$ ipython --no-banner

In [1]: import numpy as np

In [2]: from numpy import linalg as LA

In [3]: np.set_printoptions(precision=2, suppress=True, linewidth=100)

In [4]: tidy = lambda a: np.round(a, 2) + 0

In [5]: data = np.load("layer9.npy")

In [6]: data
Out[6]: 
array([[ 0.,  0., -1.,  0., -1., -1.,  0., -1.,  0.,  0., -1.],
       [ 0.,  0.,  0., -1.,  0.,  0.,  0.,  0., -1.,  0.,  0.],
       [-1.,  0.,  0.,  0., -1., -1.,  0., -1.,  0.,  0., -1.],
       [ 0., -1.,  0.,  0.,  0.,  0.,  0.,  0., -1.,  0.,  0.],
       [-1.,  0., -1.,  0.,  0., -1.,  0., -1.,  0.,  0., -1.],
       [-1.,  0., -1.,  0., -1.,  0.,  0., -1.,  0.,  0., -1.],
       [ 0.,  0.,  0.,  0.,  0.,  0.,  0.,  0.,  0., -1.,  0.],
       [-1.,  0., -1.,  0., -1., -1.,  0.,  0.,  0.,  0., -1.],
       [ 0., -1.,  0., -1.,  0.,  0.,  0.,  0.,  0.,  0.,  0.],
       [ 0.,  0.,  0.,  0.,  0.,  0., -1.,  0.,  0.,  0.,  0.],
       [-1.,  0., -1.,  0., -1., -1.,  0., -1.,  0.,  0.,  0.]])

In [7]: vec = np.array([-1, 2, 2, 1, 2, -2, -1, -1, 0, 2, 3])

In [8]: target = data @ vec

In [9]: beta, lr = np.zeros(11), 1 / LA.norm(data, 2) ** 2

In [10]: for i in range(5):
    ...:     beta -= lr * data.T @ (data @ beta - target)
    ...:     if i % 1 == 0: print(i, round(LA.norm(data @ beta - target), 2))
    ...: 
0 5.89
1 5.49
2 5.15
3 4.85
4 4.59

In [11]: tidy(LA.cond(data))
Out[11]: np.float64(5.0)

In [12]: vec = np.array([0, 1, 3, 2, 0, 1, 2, 1, 2, 1, 3])

In [13]: np.sign((data @ vec).round(6))
Out[13]: array([-1., -1., -1., -1., -1., -1., -1., -1., -1., -1., -1.])

In [14]: (data @ vec).argmax()
Out[14]: np.int64(6)

In [15]: data @ np.eye(11)[10]
Out[15]: array([-1.,  0., -1.,  0., -1., -1.,  0., -1.,  0.,  0.,  0.])

In [16]: np.einsum("ij,j->i", data, vec)
Out[16]: array([-8., -4., -5., -3., -8., -7., -1., -7., -3., -2., -5.])

In [17]: rng = np.random.default_rng(931)

In [18]: lab = rng.permutation(11)

In [19]: lab
Out[19]: array([10,  3,  2,  8,  6,  0,  1,  7,  9,  4,  5])

In [20]: Y = data[lab][:, lab]

In [21]: np.trace(Y)
Out[21]: np.float64(0.0)

In [22]: np.allclose(Y, data)
Out[22]: False

In [23]: Y
Out[23]: 
array([[ 0.,  0., -1.,  0.,  0., -1.,  0., -1.,  0., -1., -1.],
       [ 0.,  0.,  0., -1.,  0.,  0., -1.,  0.,  0.,  0.,  0.],
       [-1.,  0.,  0.,  0.,  0., -1.,  0., -1.,  0., -1., -1.],
       [ 0., -1.,  0.,  0.,  0.,  0., -1.,  0.,  0.,  0.,  0.],
       [ 0.,  0.,  0.,  0.,  0.,  0.,  0.,  0., -1.,  0.,  0.],
       [-1.,  0., -1.,  0.,  0.,  0.,  0., -1.,  0., -1., -1.],
       [ 0., -1.,  0., -1.,  0.,  0.,  0.,  0.,  0.,  0.,  0.],
       [-1.,  0., -1.,  0.,  0., -1.,  0.,  0.,  0., -1., -1.],
       [ 0.,  0.,  0.,  0., -1.,  0.,  0.,  0.,  0.,  0.,  0.],
       [-1.,  0., -1.,  0.,  0., -1.,  0., -1.,  0.,  0., -1.],
       [-1.,  0., -1.,  0.,  0., -1.,  0., -1.,  0., -1.,  0.]])

In [24]: tidy(LA.det(Y)), tidy(LA.det(data[lab]))
Out[24]: (np.float64(-10.0), np.float64(10.0))
